$ python -q
>>> import numpy as np
>>> from numpy import linalg as LA
>>> np.set_printoptions(precision=2, suppress=True, linewidth=160)
>>> J = np.load("arr.npy")
>>> J
array([[ 1.12,  1.01, -0.78, -1.9 ,  1.94,  0.52, -1.09,  0.76, -2.17, -2.82],
       [-1.16, -1.06,  0.73,  1.88, -1.96, -0.53,  1.11, -0.84,  2.15,  2.78],
       [ 0.33,  0.07, -1.63, -1.96,  1.35,  0.25, -0.63, -0.57, -2.3 , -3.24],
       [ 1.92,  2.22,  1.57, -0.35,  1.71,  0.69, -1.24,  2.97, -0.28,  0.16],
       [-0.95, -1.35, -2.28, -1.32, -0.02, -0.24,  0.28, -2.33, -1.64, -2.66],
       [ 1.87,  2.03,  0.76, -1.11,  2.09,  0.73, -1.37,  2.45, -1.19, -1.17],
       [ 1.9 ,  2.09,  0.91, -0.99,  2.05,  0.73, -1.37,  2.57, -1.04, -0.95],
       [ 1.93,  2.22,  1.51, -0.42,  1.76,  0.7 , -1.26,  2.94, -0.36,  0.04],
       [-0.41, -0.17,  1.55,  1.97, -1.43, -0.28,  0.69,  0.44,  2.31,  3.23],
       [ 1.79,  2.14,  1.93,  0.15,  1.33,  0.61, -1.05,  3.03,  0.3 ,  0.96],
       [ 1.84,  2.18,  1.82, -0.02,  1.47,  0.65, -1.12,  3.03,  0.1 ,  0.69],
       [ 1.6 ,  1.99,  2.14,  0.53,  0.97,  0.52, -0.85,  2.95,  0.74,  1.55],
       [-1.94, -2.18, -1.23,  0.7 , -1.92, -0.72,  1.33, -2.79,  0.7 ,  0.45],
       [-1.62, -1.67, -0.07,  1.55, -2.15, -0.67,  1.32, -1.8 ,  1.73,  2.03],
       [-1.93, -2.21, -1.4 ,  0.53, -1.83, -0.71,  1.29, -2.89,  0.5 ,  0.15],
       [-0.17,  0.11,  1.76,  1.93, -1.21, -0.19,  0.53,  0.82,  2.27,  3.25],
       [ 1.88,  2.06,  0.82, -1.06,  2.08,  0.73, -1.37,  2.5 , -1.13, -1.09],
       [-0.67, -0.47,  1.31,  1.98, -1.63, -0.37,  0.84,  0.02,  2.3 ,  3.14],
       [-1.82, -1.95, -0.58,  1.24, -2.13, -0.72,  1.37, -2.29,  1.34,  1.42],
       [-0.95, -1.34, -2.28, -1.33, -0.01, -0.24,  0.28, -2.32, -1.65, -2.67],
       [ 0.35,  0.09, -1.61, -1.96,  1.37,  0.26, -0.64, -0.54, -2.3 , -3.24],
       [ 0.95,  0.81, -0.99, -1.95,  1.84,  0.47, -1.  ,  0.46, -2.24, -2.97],
       [ 1.76,  1.87,  0.4 , -1.36,  2.15,  0.71, -1.36,  2.13, -1.49, -1.64],
       [-0.1 ,  0.19,  1.81,  1.91, -1.15, -0.17,  0.48,  0.92,  2.26,  3.24],
       [ 1.86,  2.19,  1.78, -0.08,  1.51,  0.65, -1.14,  3.03,  0.04,  0.6 ],
       [ 1.9 ,  2.21,  1.66, -0.23,  1.63,  0.68, -1.2 ,  3.  , -0.15,  0.35],
       [-1.2 , -1.11,  0.67,  1.87, -1.99, -0.55,  1.14, -0.91,  2.13,  2.74],
       [-1.76, -1.87, -0.41,  1.35, -2.15, -0.71,  1.36, -2.14,  1.48,  1.63],
       [ 0.48,  0.25, -1.49, -1.98,  1.48,  0.31, -0.73, -0.33, -2.31, -3.21],
       [-1.5 , -1.5 ,  0.18,  1.68, -2.12, -0.64,  1.28, -1.52,  1.88,  2.29],
       [-1.85, -2.  , -0.69,  1.16, -2.11, -0.73,  1.37, -2.39,  1.25,  1.26],
       [-0.73, -0.55,  1.24,  1.98, -1.68, -0.39,  0.88, -0.09,  2.29,  3.11],
       [ 1.8 ,  1.93,  0.53, -1.27,  2.14,  0.72, -1.37,  2.25, -1.38, -1.47],
       [-1.01, -1.41, -2.29, -1.27, -0.09, -0.26,  0.33, -2.4 , -1.58, -2.59],
       [ 1.53,  1.54, -0.12, -1.65,  2.13,  0.65, -1.29,  1.58, -1.85, -2.24],
       [ 1.34,  1.29, -0.45, -1.79,  2.06,  0.59, -1.2 ,  1.19, -2.03, -2.56],
       [ 1.9 ,  2.09,  0.9 , -1.  ,  2.06,  0.73, -1.37,  2.56, -1.05, -0.97],
       [ 0.26, -0.01, -1.69, -1.94,  1.29,  0.22, -0.58, -0.69, -2.29, -3.25],
       [-0.66, -1.04, -2.21, -1.55,  0.34, -0.12,  0.06, -1.98, -1.88, -2.93],
       [-1.43, -1.83, -2.23, -0.8 , -0.68, -0.44,  0.69, -2.82, -1.05, -1.95],
       [-1.36, -1.32,  0.42,  1.78, -2.07, -0.6 ,  1.21, -1.23,  2.02,  2.53],
       [ 0.21,  0.54,  2.01,  1.8 , -0.84, -0.05,  0.27,  1.37,  2.15,  3.18],
       [-1.79, -1.92, -0.51,  1.29, -2.14, -0.72,  1.37, -2.23,  1.4 ,  1.51],
       [-1.6 , -1.98, -2.14, -0.54, -0.96, -0.52,  0.85, -2.95, -0.75, -1.57]])
>>> theta = np.radians(15)
>>> r_ = np.eye(10)
>>> r_[0, 0] = r_[3, 3] = np.cos(theta)
>>> r_[0, 3], r_[3, 0] = -np.sin(theta), np.sin(theta)
>>> r_
array([[ 0.97,  0.  ,  0.  , -0.26,  0.  ,  0.  ,  0.  ,  0.  ,  0.  ,  0.  ],
       [ 0.  ,  1.  ,  0.  ,  0.  ,  0.  ,  0.  ,  0.  ,  0.  ,  0.  ,  0.  ],
       [ 0.  ,  0.  ,  1.  ,  0.  ,  0.  ,  0.  ,  0.  ,  0.  ,  0.  ,  0.  ],
       [ 0.26,  0.  ,  0.  ,  0.97,  0.  ,  0.  ,  0.  ,  0.  ,  0.  ,  0.  ],
       [ 0.  ,  0.  ,  0.  ,  0.  ,  1.  ,  0.  ,  0.  ,  0.  ,  0.  ,  0.  ],
       [ 0.  ,  0.  ,  0.  ,  0.  ,  0.  ,  1.  ,  0.  ,  0.  ,  0.  ,  0.  ],
       [ 0.  ,  0.  ,  0.  ,  0.  ,  0.  ,  0.  ,  1.  ,  0.  ,  0.  ,  0.  ],
       [ 0.  ,  0.  ,  0.  ,  0.  ,  0.  ,  0.  ,  0.  ,  1.  ,  0.  ,  0.  ],
       [ 0.  ,  0.  ,  0.  ,  0.  ,  0.  ,  0.  ,  0.  ,  0.  ,  1.  ,  0.  ],
       [ 0.  ,  0.  ,  0.  ,  0.  ,  0.  ,  0.  ,  0.  ,  0.  ,  0.  ,  1.  ]])
>>> B = J @ r_.T
>>> np.allclose(J @ J.T, B @ B.T)
True
>>> np.abs(B - J).max(axis=0)
array([0.5 , 0.  , 0.  , 0.53, 0.  , 0.  , 0.  , 0.  , 0.  , 0.  ])
>>> F = np.load("mat.npy")
>>> F
array([[-1,  1,  1,  0,  0,  1, -1, -1,  0, -1],
       [ 3,  5,  5,  4,  4,  5,  3,  3,  4,  3],
       [-3, -1, -1, -2, -2, -1, -3, -3, -2, -3],
       [ 3,  5,  5,  4,  4,  5,  3,  3,  4,  3],
       [-2,  0,  0, -1, -1,  0, -2, -2, -1, -2],
       [-5, -3, -3, -4, -4, -3, -5, -5, -4, -5],
       [ 5,  7,  7,  6,  6,  7,  5,  5,  6,  5],
       [ 3,  5,  5,  4,  4,  5,  3,  3,  4,  3],
       [ 5,  7,  7,  6,  6,  7,  5,  5,  6,  5],
       [-1,  1,  1,  0,  0,  1, -1, -1,  0, -1]])
>>> # rows and columns are dependent
>>> np.round(F @ LA.pinv(F) @ F, 2) + 0
array([[-1.,  1.,  1.,  0.,  0.,  1., -1., -1.,  0., -1.],
       [ 3.,  5.,  5.,  4.,  4.,  5.,  3.,  3.,  4.,  3.],
       [-3., -1., -1., -2., -2., -1., -3., -3., -2., -3.],
       [ 3.,  5.,  5.,  4.,  4.,  5.,  3.,  3.,  4.,  3.],
       [-2.,  0.,  0., -1., -1.,  0., -2., -2., -1., -2.],
       [-5., -3., -3., -4., -4., -3., -5., -5., -4., -5.],
       [ 5.,  7.,  7.,  6.,  6.,  7.,  5.,  5.,  6.,  5.],
       [ 3.,  5.,  5.,  4.,  4.,  5.,  3.,  3.,  4.,  3.],
       [ 5.,  7.,  7.,  6.,  6.,  7.,  5.,  5.,  6.,  5.],
       [-1.,  1.,  1.,  0.,  0.,  1., -1., -1.,  0., -1.]])
>>> np.allclose(F[:-1].T @ LA.lstsq(F[:-1].T, F[-1])[0], F[-1])
True
>>> np.round(np.trace(LA.pinv(F) @ F), 2)
np.float64(2.0)
>>> np.unique(F.round(6), axis=0).shape
(6, 10)
>>> rng = np.random.default_rng(20)
>>> B = F + rng.integers(-2, 3, (10, 2)) @ rng.integers(-2, 3, (2, 10))
>>> B
array([[-2,  1, -1, -4,  0,  1, -2, -4, -3, -3],
       [ 3,  4,  5,  5,  3,  6,  3,  5,  5,  5],
       [-5, -3, -5, -8, -4,  1, -5, -5, -6, -3],
       [ 3,  4,  5,  5,  3,  6,  3,  5,  5,  5],
       [-2, -1,  0,  0, -2,  1, -2,  0,  0,  0],
       [-7, -8, -7, -7, -9,  2, -7, -1, -5,  1],
       [ 3,  1,  3,  4,  0, 13,  3, 11,  6, 13],
       [ 5, 10,  9,  7,  9,  0,  5, -1,  5, -3],
       [ 6, 11,  9,  6, 10,  3,  6,  0,  5, -1],
       [-1,  3,  1, -2,  2, -1, -1, -5, -2, -5]])
>>> np.abs(B - F).sum(axis=1)
array([16,  9, 26,  9,  9, 37, 42, 37, 28, 18])
>>> B - F
array([[-1,  0, -2, -4,  0,  0, -1, -3, -3, -2],
       [ 0, -1,  0,  1, -1,  1,  0,  2,  1,  2],
       [-2, -2, -4, -6, -2,  2, -2, -2, -4,  0],
       [ 0, -1,  0,  1, -1,  1,  0,  2,  1,  2],
       [ 0, -1,  0,  1, -1,  1,  0,  2,  1,  2],
       [-2, -5, -4, -3, -5,  5, -2,  4, -1,  6],
       [-2, -6, -4, -2, -6,  6, -2,  6,  0,  8],
       [ 2,  5,  4,  3,  5, -5,  2, -4,  1, -6],
       [ 1,  4,  2,  0,  4, -4,  1, -5, -1, -6],
       [ 0,  2,  0, -2,  2, -2,  0, -4, -2, -4]])
>>> np.round(LA.svd(B - F, compute_uv=False), 2) + 0
array([27.08, 12.94,  0.  ,  0.  ,  0.  ,  0.  ,  0.  ,  0.  ,  0.  ,  0.  ])
>>> LA.matrix_rank(B - F, tol=1e-8)
np.int64(2)
>>> np.allclose(F, F.T)
False
>>> round(np.abs(LA.eigvals(F)).max(), 2)
np.float64(10.15)
>>> (F + F.T) / 2
array([[-1. ,  2. , -1. ,  1.5, -1. , -2. ,  2. ,  1. ,  2.5, -1. ],
       [ 2. ,  5. ,  2. ,  4.5,  2. ,  1. ,  5. ,  4. ,  5.5,  2. ],
       [-1. ,  2. , -1. ,  1.5, -1. , -2. ,  2. ,  1. ,  2.5, -1. ],
       [ 1.5,  4.5,  1.5,  4. ,  1.5,  0.5,  4.5,  3.5,  5. ,  1.5],
       [-1. ,  2. , -1. ,  1.5, -1. , -2. ,  2. ,  1. ,  2.5, -1. ],
       [-2. ,  1. , -2. ,  0.5, -2. , -3. ,  1. ,  0. ,  1.5, -2. ],
       [ 2. ,  5. ,  2. ,  4.5,  2. ,  1. ,  5. ,  4. ,  5.5,  2. ],
       [ 1. ,  4. ,  1. ,  3.5,  1. ,  0. ,  4. ,  3. ,  4.5,  1. ],
       [ 2.5,  5.5,  2.5,  5. ,  2.5,  1.5,  5.5,  4.5,  6. ,  2.5],
       [-1. ,  2. , -1. ,  1.5, -1. , -2. ,  2. ,  1. ,  2.5, -1. ]])
>>> round(float(LA.det(F)), 2)
0.0
>>> LA.matrix_power(F, 2)
array([[ -11,  -13,  -13,  -12,  -12,  -13,  -11,  -11,  -12,  -11],
       [  17,   95,   95,   56,   56,   95,   17,   17,   56,   17],
       [ -25,  -67,  -67,  -46,  -46,  -67,  -25,  -25,  -46,  -25],
       [  17,   95,   95,   56,   56,   95,   17,   17,   56,   17],
       [ -18,  -40,  -40,  -29,  -29,  -40,  -18,  -18,  -29,  -18],
       [ -39, -121, -121,  -80,  -80, -121,  -39,  -39,  -80,  -39],
       [  31,  149,  149,   90,   90,  149,   31,   31,   90,   31],
       [  17,   95,   95,   56,   56,   95,   17,   17,   56,   17],
       [  31,  149,  149,   90,   90,  149,   31,   31,   90,   31],
       [ -11,  -13,  -13,  -12,  -12,  -13,  -11,  -11,  -12,  -11]])
>>> (F - F.T) / 2
array([[ 0. , -1. ,  2. , -1.5,  1. ,  3. , -3. , -2. , -2.5,  0. ],
       [ 1. ,  0. ,  3. , -0.5,  2. ,  4. , -2. , -1. , -1.5,  1. ],
       [-2. , -3. ,  0. , -3.5, -1. ,  1. , -5. , -4. , -4.5, -2. ],
       [ 1.5,  0.5,  3.5,  0. ,  2.5,  4.5, -1.5, -0.5, -1. ,  1.5],
       [-1. , -2. ,  1. , -2.5,  0. ,  2. , -4. , -3. , -3.5, -1. ],
       [-3. , -4. , -1. , -4.5, -2. ,  0. , -6. , -5. , -5.5, -3. ],
       [ 3. ,  2. ,  5. ,  1.5,  4. ,  6. ,  0. ,  1. ,  0.5,  3. ],
       [ 2. ,  1. ,  4. ,  0.5,  3. ,  5. , -1. ,  0. , -0.5,  2. ],
       [ 2.5,  1.5,  4.5,  1. ,  3.5,  5.5, -0.5,  0.5,  0. ,  2.5],
       [ 0. , -1. ,  2. , -1.5,  1. ,  3. , -3. , -2. , -2.5,  0. ]])
>>> Uu, sig, vt = LA.svd(F)
>>> vecs = vt[:(sig > 1e-8).sum()]
>>> x0 = F[8] + -2 * F[9] + rng.integers(2) * np.eye(10)[5]
>>> x0
array([7., 5., 5., 6., 6., 5., 7., 7., 6., 7.])
>>> LA.matrix_rank(np.vstack([F, x0]))
np.int64(2)
>>> vecs.T @ vecs
array([[ 0.22, -0.04, -0.04,  0.09,  0.09, -0.04,  0.22,  0.22,  0.09,  0.22],
       [-0.04,  0.28,  0.28,  0.12,  0.12,  0.28, -0.04, -0.04,  0.12, -0.04],
       [-0.04,  0.28,  0.28,  0.12,  0.12,  0.28, -0.04, -0.04,  0.12, -0.04],
       [ 0.09,  0.12,  0.12,  0.1 ,  0.1 ,  0.12,  0.09,  0.09,  0.1 ,  0.09],
       [ 0.09,  0.12,  0.12,  0.1 ,  0.1 ,  0.12,  0.09,  0.09,  0.1 ,  0.09],
       [-0.04,  0.28,  0.28,  0.12,  0.12,  0.28, -0.04, -0.04,  0.12, -0.04],
       [ 0.22, -0.04, -0.04,  0.09,  0.09, -0.04,  0.22,  0.22,  0.09,  0.22],
       [ 0.22, -0.04, -0.04,  0.09,  0.09, -0.04,  0.22,  0.22,  0.09,  0.22],
       [ 0.09,  0.12,  0.12,  0.1 ,  0.1 ,  0.12,  0.09,  0.09,  0.1 ,  0.09],
       [ 0.22, -0.04, -0.04,  0.09,  0.09, -0.04,  0.22,  0.22,  0.09,  0.22]])
>>> np.allclose(vecs.T @ vecs @ x0, x0)
True
>>> np.diag(vecs.T @ vecs)
array([0.22, 0.28, 0.28, 0.1 , 0.1 , 0.28, 0.22, 0.22, 0.1 , 0.22])
>>> mat = np.load("x.npy")
>>> mat
array([[ 3.05,  6.84,  2.98, -0.07],
       [ 3.18,  7.  ,  3.02, -0.04],
       [ 3.08,  6.94,  2.81,  0.08],
       [ 3.14,  7.22,  3.13, -0.06],
       [ 2.87,  6.98,  3.06,  0.09],
       [ 3.03,  7.04,  3.05, -0.12],
       [ 3.2 ,  7.05,  2.98,  0.1 ],
       [ 2.94,  7.02,  3.11,  0.05],
       [ 3.14,  7.03,  2.9 ,  0.05],
       [ 2.87,  7.  ,  3.  ,  0.14],
       [ 3.22,  6.91,  2.99, -0.01],
       [ 3.13,  6.92,  3.11, -0.07],
       [ 2.88,  6.99,  2.92,  0.09],
       [ 3.09,  6.91,  3.1 , -0.08],
       [ 3.11,  7.03,  2.97,  0.03],
       [ 2.92,  7.07,  3.01, -0.15],
       [ 3.02,  7.06,  2.92, -0.18],
       [ 1.14,  7.03,  2.02,  4.1 ],
       [ 1.  ,  6.84,  2.15,  4.13],
       [ 1.01,  7.07,  1.95,  4.01],
       [ 0.92,  6.96,  1.88,  4.05],
       [ 0.76,  7.01,  1.89,  3.99],
       [ 0.88,  6.98,  1.93,  4.08],
       [ 1.06,  7.06,  2.  ,  4.  ],
       [ 0.86,  6.83,  2.04,  3.99],
       [ 1.16,  7.15,  1.98,  4.01],
       [ 1.1 ,  7.02,  1.78,  3.84],
       [ 0.94,  7.22,  1.97,  3.98],
       [ 1.  ,  6.95,  1.92,  3.94],
       [ 0.99,  6.9 ,  1.98,  3.89],
       [ 1.  ,  6.88,  1.86,  3.92],
       [ 1.14,  6.82,  1.96,  3.92],
       [ 1.  ,  7.02,  2.12,  3.96],
       [ 0.96,  6.98,  2.11,  3.98]])
>>> u = np.array([0, 1, 0])
>>> np.round(np.cross(mat[17, :3], mat[31, :3]), 2) + 0
array([ 0.  ,  0.07, -0.24])
>>> np.polyval(u, mat[17])
array([1.14, 7.03, 2.02, 4.1 ])
>>> np.correlate(mat[17], mat[31], "full")
array([ 4.47, 29.79, 29.47, 69.28, 29.83, 30.26,  4.67])
>>> B = np.c_[mat[:, :2] @ np.array([[2, -1], [1, 2]]), np.array([6, 1, 3, 4, 4, 6, 8, 8, 0, 8, 9, 1, 1, 0, 0, 4, 9, 6, 4, 9, 9, 3, 0, 2, 2, 9, 8, 9, 7, 5, 6, 7, 3, 7])]
>>> B
array([[12.94, 10.63,  6.  ],
       [13.36, 10.82,  1.  ],
       [13.1 , 10.8 ,  3.  ],
       [13.5 , 11.3 ,  4.  ],
       [12.72, 11.09,  4.  ],
       [13.1 , 11.05,  6.  ],
       [13.45, 10.9 ,  8.  ],
       [12.9 , 11.1 ,  8.  ],
       [13.31, 10.92,  0.  ],
       [12.74, 11.13,  8.  ],
       [13.35, 10.6 ,  9.  ],
       [13.18, 10.71,  1.  ],
       [12.75, 11.1 ,  1.  ],
       [13.09, 10.73,  0.  ],
       [13.25, 10.95,  0.  ],
       [12.91, 11.22,  4.  ],
       [13.1 , 11.1 ,  9.  ],
       [ 9.31, 12.92,  6.  ],
       [ 8.84, 12.68,  4.  ],
       [ 9.09, 13.13,  9.  ],
       [ 8.8 , 13.  ,  9.  ],
       [ 8.53, 13.26,  3.  ],
       [ 8.74, 13.08,  0.  ],
       [ 9.18, 13.06,  2.  ],
       [ 8.55, 12.8 ,  2.  ],
       [ 9.47, 13.14,  9.  ],
       [ 9.22, 12.94,  8.  ],
       [ 9.1 , 13.5 ,  9.  ],
       [ 8.95, 12.9 ,  7.  ],
       [ 8.88, 12.81,  5.  ],
       [ 8.88, 12.76,  6.  ],
       [ 9.1 , 12.5 ,  7.  ],
       [ 9.02, 13.04,  3.  ],
       [ 8.9 , 13.  ,  7.  ]])
>>> LA.matrix_rank(np.c_[mat, B])
np.int64(5)
>>> np.round(LA.lstsq(mat, B[:, 0])[0], 2) + 0
array([2., 1., 0., 0.])
>>> np.round(LA.norm(B - mat @ LA.lstsq(mat, B)[0], axis=0), 2) + 0
array([ 0.  ,  0.  , 17.19])
>>> LA.matrix_rank(B)
np.int64(3)
